In [1]: import numpy as np

In [2]: import numpy.linalg as la

In [3]: np.set_printoptions(suppress=True, linewidth=140)

In [4]: F = np.loadtxt("layer8.csv", delimiter=",")

In [5]: F
Out[5]: 
array([[0., 3., 2., 3., 0., 0., 0., 0., 0., 0., 2., 0., 0.],
       [0., 0., 0., 0., 4., 0., 0., 1., 0., 0., 2., 3., 0.],
       [0., 2., 0., 0., 4., 0., 4., 0., 0., 0., 3., 0., 0.],
       [0., 2., 0., 0., 0., 0., 4., 0., 0., 1., 0., 3., 0.],
       [5., 0., 0., 0., 0., 0., 0., 1., 0., 0., 4., 0., 4.],
       [0., 0., 0., 5., 5., 0., 0., 0., 0., 0., 0., 0., 0.],
       [0., 0., 1., 4., 0., 0., 5., 0., 0., 0., 0., 0., 0.],
       [0., 4., 0., 0., 5., 0., 4., 2., 0., 0., 4., 0., 0.],
       [3., 0., 0., 2., 0., 0., 0., 4., 0., 5., 0., 0., 5.],
       [3., 0., 0., 0., 0., 1., 0., 0., 0., 0., 0., 0., 0.],
       [0., 0., 1., 0., 0., 0., 0., 0., 4., 0., 0., 0., 0.],
       [0., 2., 0., 0., 0., 0., 0., 0., 0., 3., 0., 0., 0.]])

In [6]: W = np.array([[-1, 1, -3, 1, 2],
   ...:     [2, -1, 1, 3, 3],
   ...:     [-2, -2, -2, 1, 1],
   ...:     [-1, 1, -3, -1, -3],
   ...:     [-2, -1, 0, 3, 3],
   ...:     [0, 0, 2, -3, 0],
   ...:     [-3, 3, -2, 1, -2],
   ...:     [0, 0, 0, 1, -1],
   ...:     [-2, -1, -1, -3, -2],
   ...:     [3, 0, 3, 1, -2],
   ...:     [0, -3, 2, -1, -1],
   ...:     [3, 1, 3, 2, -1],
   ...:     [-3, -2, -2, 2, -3]])

In [7]: b = np.array([0, 1, 0, 3, 3])

In [8]: H = np.maximum(F @ W + b, 0)

In [9]: (H > 0).astype(int)
Out[9]: 
array([[0, 0, 0, 1, 1],
       [1, 0, 1, 1, 1],
       [0, 0, 0, 1, 1],
       [1, 1, 1, 1, 0],
       [0, 0, 0, 1, 0],
       [0, 1, 0, 1, 1],
       [0, 1, 0, 1, 0],
       [0, 0, 1, 1, 1],
       [0, 0, 0, 1, 0],
       [0, 1, 0, 1, 1],
       [0, 0, 0, 0, 0],
       [1, 0, 1, 1, 1]])

In [10]: H
Out[10]: 
array([[ 0.,  0.,  0.,  9.,  3.],
       [ 1.,  0., 13., 20.,  9.],
       [ 0.,  0.,  0., 22., 10.],
       [ 4., 14.,  6., 20.,  0.],
       [ 0.,  0.,  0., 13.,  0.],
       [ 0.,  1.,  0., 13.,  3.],
       [ 0., 18.,  0.,  5.,  0.],
       [ 0.,  0.,  4., 32., 16.],
       [ 0.,  0.,  0., 23.,  0.],
       [ 0.,  4.,  0.,  3.,  9.],
       [ 0.,  0.,  0.,  0.,  0.],
       [13.,  0., 11., 12.,  3.]])

In [11]: la.matrix_rank(H)
Out[11]: np.int64(5)

In [12]: np.round((H > 0).mean(axis=0), 1)
Out[12]: array([0.2, 0.3, 0.3, 0.9, 0.6])

In [13]: cent = np.array([[-3, -5, 1], [1, -1, -5], [-3, 0, 2], [-2, -2, -3], [1, 1, 1]])

In [14]: W @ cent
Out[14]: 
array([[ 13,   4, -13],
       [-13, -12,   3],
       [  9,  11,   2],
       [ 12,   3, -12],
       [  2,   8,  -3],
       [  0,   6,  13],
       [ 14,   8, -27],
       [ -3,  -3,  -4],
       [ 12,  15,   8],
       [-22, -19,   4],
       [ -8,   4,  21],
       [-22, -21,  -3],
       [  6,  10,  -6]])
